>>> import numpy as np
>>> from numpy import linalg as LA
>>> np.set_printoptions(suppress=True, linewidth=200)
>>> rd = lambda a: np.round(a, 2) + 0
>>> A = np.array([[-1, 3, 2, -2, 0],
...     [0, -1, 3, 2, -2],
...     [-2, 0, -1, 3, 2],
...     [2, -2, 0, -1, 3],
...     [3, 2, -2, 0, -1]])
>>> r0 = np.array([9, -3, 1, 5, 6])
>>> Y = A + np.outer(r0, np.eye(5)[4])
>>> print(Y)
[[-1.  3.  2. -2.  9.]
 [ 0. -1.  3.  2. -5.]
 [-2.  0. -1.  3.  3.]
 [ 2. -2.  0. -1.  8.]
 [ 3.  2. -2.  0.  5.]]
>>> print(LA.matrix_rank(LA.inv(Y) - LA.inv(A), tol=1e-8))
1
>>> rd(LA.det(Y) / LA.det(A)), rd(1 + LA.solve(A, r0)[4])
(np.float64(3.5), np.float64(3.5))
>>> def softmax(z):
...     e = np.exp(z - z.max(axis=-1, keepdims=True))
...     return e / e.sum(axis=-1, keepdims=True)
... 
>>> print(rd(softmax(Y[2] + -1)))
[0.   0.02 0.01 0.48 0.48]
>>> print(rd(softmax(Y[2])))
[0.   0.02 0.01 0.48 0.48]
>>> att = Y @ Y.T / np.sqrt(5)
>>> print(rd(softmax(att)))
[[1.   0.   0.   0.   0.  ]
 [0.   1.   0.   0.   0.  ]
 [0.28 0.   0.67 0.05 0.  ]
 [0.04 0.   0.   0.96 0.  ]
 [0.55 0.   0.   0.22 0.22]]
>>> softmax(att).round(6).argmax(axis=1)
array([0, 1, 2, 3, 0])
>>> np.allclose(A @ A.T, A.T @ A)
True
>>> rd(LA.det(A[::-1]))
np.float64(862.0)
>>> print(rd(LA.det(2 * A)), rd(LA.det(A)))
27584.0 862.0
>>> print(np.einsum("ij,ji->", A, A))
-35
>>> Y = A / LA.norm(A, axis=1, keepdims=True)
>>> gram = Y @ Y.T
>>> (np.abs(gram) > 0.9).astype(int)
array([[1, 0, 0, 0, 0],
       [0, 1, 0, 0, 0],
       [0, 0, 1, 0, 0],
       [0, 0, 0, 1, 0],
       [0, 0, 0, 0, 1]])
>>> print((gram - 2 * np.eye(5)).round(6).argmax(axis=1))
[1 0 1 2 0]
>>> arr = np.load("x.npy")
>>> arr
array([[-0.02,  0.03, -0.19,  0.18],
       [ 0.01,  0.01,  1.36, -1.37],
       [ 0.03,  0.02, -1.31,  1.3 ],
       [ 0.01,  0.  , -0.96,  0.96],
       [ 0.  , -0.01,  0.36, -0.38],
       [ 0.  , -0.01, -1.02,  1.04],
       [-0.01, -0.03,  0.57, -0.57],
       [-0.02,  0.  , -1.24,  1.23],
       [-0.01,  0.04,  0.09, -0.1 ],
       [-0.01,  0.01, -0.62,  0.6 ],
       [ 0.  ,  0.  ,  0.68, -0.71],
       [-0.02,  0.  , -0.06,  0.07]])
>>> idx = arr[:, 1] > np.median(arr[:, 1])
>>> r0 = arr[idx].mean(axis=0) - arr[~idx].mean(axis=0)
>>> np.argsort(-np.abs(r0).round(6), kind="stable")
array([3, 2, 1, 0])
>>> gram = np.cov(arr, rowvar=False)
>>> rd(arr.std(axis=0))
array([0.01, 0.02, 0.81, 0.82])
>>> print(rd(LA.eigvalsh(gram)[::-1]))
[1.45 0.   0.   0.  ]
>>> rd(np.polyfit(arr[:, 2], arr[:, 3], 1))
array([-1.01, -0.01])
>>> print(gram.shape)
(4, 4)
>>> print(rd(np.corrcoef(arr.T)))
[[ 1.    0.03 -0.1   0.1 ]
 [ 0.03  1.   -0.11  0.11]
 [-0.1  -0.11  1.   -1.  ]
 [ 0.1   0.11 -1.    1.  ]]
>>> rd(np.corrcoef(arr[:, 2], arr[:, 3])[0, 1])
np.float64(-1.0)
>>> np.argsort(-arr.std(axis=0).round(6), kind="stable")
array([3, 2, 1, 0])
>>> Y = np.c_[arr[:, :1] @ np.array([[1]]), np.array([2, 0, 0, 0, 2, 2, 0, 1, 0, 1, 0, 2])]
>>> Y
array([[-0.02,  2.  ],
       [ 0.01,  0.  ],
       [ 0.03,  0.  ],
       [ 0.01,  0.  ],
       [ 0.  ,  2.  ],
       [ 0.  ,  2.  ],
       [-0.01,  0.  ],
       [-0.02,  1.  ],
       [-0.01,  0.  ],
       [-0.01,  1.  ],
       [ 0.  ,  0.  ],
       [-0.02,  2.  ]])
>>> rd(LA.norm(Y - arr @ LA.lstsq(arr, Y)[0], axis=0))
array([0.  , 3.31])
>>> rd(LA.norm(LA.qr(arr)[0].T @ Y, axis=0) ** 2 / ((Y ** 2).sum(axis=0) + 1e-12))
array([1.  , 0.39])
>>> rd(LA.lstsq(arr, Y[:, 0])[0])
array([1., 0., 0., 0.])
>>> x = np.array([3, -3, -3, 3, -1])
>>> h1 = np.maximum(A @ x, 0)
>>> A.T @ h1
array([ 34,   6, -18,  10,  12])
>>> Uu, sig, Vh = LA.svd(arr)
>>> print(rd(sig))
[4.11 0.07 0.05 0.03]
>>> Y = Uu[:, :1] @ np.diag(sig[:1]) @ Vh[:1]
>>> print(rd(LA.norm(arr - Y, 2)), rd(sig[1]))
0.07 0.07
>>> LA.matrix_rank(arr, rtol=0.05)
np.int64(1)
>>> m1 = np.array([[-0.74, -0.53, -2.11],
...     [-0.32, 0.29, -0.8],
...     [-0.1, 0.12, -1.35],
...     [1.72, 0.2, 2.26],
...     [-1.2, -0.08, -1.07],
...     [-0.33, -0.2, -0.19],
...     [1.13, 0.08, 2.48],
...     [0.71, 0.54, 1.97],
...     [0.71, -0.25, 1.63],
...     [-0.77, 0.23, -0.89],
...     [-1.41, -0.35, -2.95]])
>>> m1
array([[-0.74, -0.53, -2.11],
       [-0.32,  0.29, -0.8 ],
       [-0.1 ,  0.12, -1.35],
       [ 1.72,  0.2 ,  2.26],
       [-1.2 , -0.08, -1.07],
       [-0.33, -0.2 , -0.19],
       [ 1.13,  0.08,  2.48],
       [ 0.71,  0.54,  1.97],
       [ 0.71, -0.25,  1.63],
       [-0.77,  0.23, -0.89],
       [-1.41, -0.35, -2.95]])
>>> Uu, sig, Vh = LA.svd(m1, full_matrices=False)
>>> print(rd(np.abs(Vh[0])))
[0.45 0.08 0.89]
>>> np.allclose(Uu * sig @ Vh, m1)
True
>>> rd(Vh @ Vh.T)
array([[1., 0., 0.],
       [0., 1., 0.],
       [0., 0., 1.]])
>>> rd(Uu.T @ m1 @ Vh.T)
array([[6.67, 0.  , 0.  ],
       [0.  , 1.1 , 0.  ],
       [0.  , 0.  , 0.85]])
>>> rd(np.sqrt((sig ** 2).sum())), rd(LA.norm(m1))
(np.float64(6.81), np.float64(6.81))
>>> rd(sig / sig[0])
array([1.  , 0.17, 0.13])
>>> gram = np.cov(m1, rowvar=False)
>>> rd(LA.eigvalsh(gram)[::-1])
array([4.44, 0.12, 0.07])
>>> rd(gram)
array([[1.  , 0.14, 1.73],
       [0.14, 0.1 , 0.3 ],
       [1.73, 0.3 , 3.53]])
>>> rd(m1.std(axis=0))
array([0.95, 0.3 , 1.79])
>>> print(np.median(m1, axis=0))
[-0.32  0.08 -0.8 ]
>>> print(np.argwhere(np.triu(np.abs(np.corrcoef(m1.T)) > 0.8, 1)))
[[0 2]]
>>> mat = np.load("test9.npy")
>>> mat
array([[-1.68, -1.2 ,  0.19,  1.21],
       [-1.2 , -0.49,  0.88, -1.32],
       [ 0.19,  0.88, -0.94, -1.08],
       [ 1.21, -1.32, -1.08, -0.89]])
>>> w, evecs = LA.eigh(mat)
>>> np.unique(w.round(6) + 0, return_counts=True)[1]
array([1, 1, 1, 1])
>>> rd(evecs @ np.diag(w) @ evecs.T)
array([[-1.68, -1.2 ,  0.19,  1.21],
       [-1.2 , -0.49,  0.88, -1.32],
       [ 0.19,  0.88, -0.94, -1.08],
       [ 1.21, -1.32, -1.08, -0.89]])
>>> (w > 1e-8).sum(), (w < -1e-8).sum()
(np.int64(1), np.int64(3))
>>> rd(w.sum()), np.trace(mat)
(np.float64(-4.0), np.float64(-4.0))
>>> rd(evecs.T @ mat @ evecs)
array([[-3.,  0.,  0.,  0.],
       [ 0., -2.,  0.,  0.],
       [ 0.,  0., -1.,  0.],
       [ 0.,  0.,  0.,  2.]])
>>> round(np.log10(LA.cond(arr)))
2
>>> w, evecs = LA.eigh(mat)
>>> x = np.array([1, 1, -2, 1])
>>> x @ mat @ x
np.float64(-9.4)
>>> np.abs(mat).sum(axis=1).max(), rd(np.abs(w).max())
(np.float64(4.5), np.float64(3.0))
>>> print(rd(evecs * np.maximum(w, 0) @ evecs.T))
[[ 0.28 -0.46 -0.28  0.43]
 [-0.46  0.77  0.46 -0.72]
 [-0.28  0.46  0.28 -0.43]
 [ 0.43 -0.72 -0.43  0.67]]
>>> print(rd(x @ mat @ x / (x @ x)), rd(w[0]), rd(w[-1]))
-1.34 -3.0 2.0
>>> (np.sign(evecs[:, -1].round(6)) == np.sign(evecs[0, -1].round(6))).astype(int)
array([1, 0, 0, 1])
>>> x = np.array([-1, -2, -3, -3])
>>> rhs = mat @ x
>>> rd(rhs)
array([-0.12,  3.5 ,  4.11,  7.34])
>>> rd(LA.solve(mat, rhs))
array([-1., -2., -3., -3.])
>>> rd(LA.solve(mat, mat[:, 3]))
array([0., 0., 0., 1.])
>>> rd(LA.det(mat[::-1]))
np.float64(-11.99)
>>> rd(np.einsum("ij,ji->", mat, mat))
np.float64(17.98)
>>> rd(LA.det(2 * mat)), rd(LA.det(mat))
(np.float64(-191.89), np.float64(-11.99))
>>> J = np.array([[1.0, 2.0, 0.0, 0.0],
...     [2.0, 9.0, 2.0, 0.0],
...     [0.0, 2.0, 8.0, 2.0],
...     [0.0, 0.0, 2.0, 6.0]])
>>> r0 = np.array([-1, 4])
>>> np.array([np.convolve(row, r0, "same") for row in J])
array([[-1.,  2.,  8.,  0.],
       [-2., -1., 34.,  8.],
       [ 0., -2.,  0., 30.],
       [ 0.,  0., -2.,  2.]])
>>> np.polyval(r0, J[1])
array([ 2., -5.,  2.,  4.])
